% ipython --no-banner

In [1]: import numpy as np

In [2]: np.set_printoptions(precision=2, suppress=True, linewidth=140, legacy="1.25")

In [3]: rng = np.random.default_rng(852)

In [4]: feats = np.triu(rng.random((6, 6)) < 0.4, 1).astype(int)

In [5]: feats = feats + feats.T

In [6]: print(feats)
[[0 0 0 0 0 1]
 [0 0 1 1 0 1]
 [0 1 0 0 0 0]
 [0 1 0 0 1 0]
 [0 0 0 1 0 0]
 [1 1 0 0 0 0]]

In [7]: labels = rng.permutation(6)

In [8]: other = feats[:, labels] * rng.choice([-1, 1], 6)

In [9]: print(other)
[[ 0  0  0  0  0 -1]
 [ 0  1 -1  0  0 -1]
 [ 0  0  0  0  1  0]
 [-1  0  0  0  1  0]
 [ 0  1  0  0  0  0]
 [ 0  0  0  1  1  0]]

In [10]: left, _, vt = np.linalg.svd(feats.T @ other)

In [11]: print(np.round(left @ vt, 2) + 0)
[[ 0.  0.  0.  1.  0.  0.]
 [ 0.  0.  0.  0.  1.  0.]
 [ 0.  0. -1.  0.  0.  0.]
 [ 0.  1.  0.  0.  0.  0.]
 [-1.  0.  0.  0.  0.  0.]
 [ 0.  0.  0.  0.  0. -1.]]

In [12]: f, g = feats[2], feats[0]

In [13]: print(f @ g)
0

In [14]: print(f @ f)
1

In [15]: pr = (f @ g) / (f @ f) * f

In [16]: print(np.linalg.matrix_rank(np.outer(f, g)))
1

In [17]: print(g - pr)
[0. 0. 0. 0. 0. 1.]

In [18]: print((g - pr) @ f)
0.0

In [19]: print(pr)
[0. 0. 0. 0. 0. 0.]

In [20]: print(np.argwhere(np.triu(feats)))
[[0 5]
 [1 2]
 [1 3]
 [1 5]
 [3 4]]

In [21]: L = np.diag(feats.sum(axis=1)) - feats

In [22]: print(np.linalg.matrix_rank(L))
5

In [23]: print((np.linalg.eigvalsh(L) < 1e-8).sum())
1

In [24]: print(L)
[[ 1  0  0  0  0 -1]
 [ 0  3 -1 -1  0 -1]
 [ 0 -1  1  0  0  0]
 [ 0 -1  0  2 -1  0]
 [ 0  0  0 -1  1  0]
 [-1 -1  0  0  0  2]]

In [25]: print(np.round(np.linalg.eigvalsh(L), 2) + 0)
[0.   0.38 0.7  2.   2.62 4.3 ]

In [26]: print(L @ np.ones(6))
[0. 0. 0. 0. 0. 0.]

In [27]: M = np.array([[-0.96, 4.29, 2.23, 6.93],
    ...:     [-1.39, 5.52, 1.21, 6.85],
    ...:     [-0.09, 7.06, 4.87, 4.24],
    ...:     [-0.49, 6.8, 2.68, 6.05],
    ...:     [1.52, 4.54, 3.2, 4.97],
    ...:     [0.52, 7.41, 2.49, 6.44],
    ...:     [-0.04, 5.54, 2.73, 7.96],
    ...:     [-0.12, 6.72, 2.54, 6.41],
    ...:     [-1.54, 6.77, 3.28, 7.28],
    ...:     [1.54, 7.98, 2.37, 5.16],
    ...:     [-1.02, 5.9, 3.53, 5.49],
    ...:     [-1.07, 6.28, 4.54, 5.38],
    ...:     [0.74, 6.54, 2.48, 5.47],
    ...:     [0.32, 5.64, 3.91, 6.09],
    ...:     [-0.31, 6.39, 3.4, 6.76]])

In [28]: Q, vecs = np.linalg.qr(feats[:, :2])[0], np.linalg.qr(feats[:, 2:])[0]

In [29]: sig = np.linalg.svd(Q.T @ vecs, compute_uv=False)

In [30]: print((sig > 0.9).sum())
0

In [31]: print(np.degrees(np.arccos(sig.clip(0, 1))))
[45. 90.]
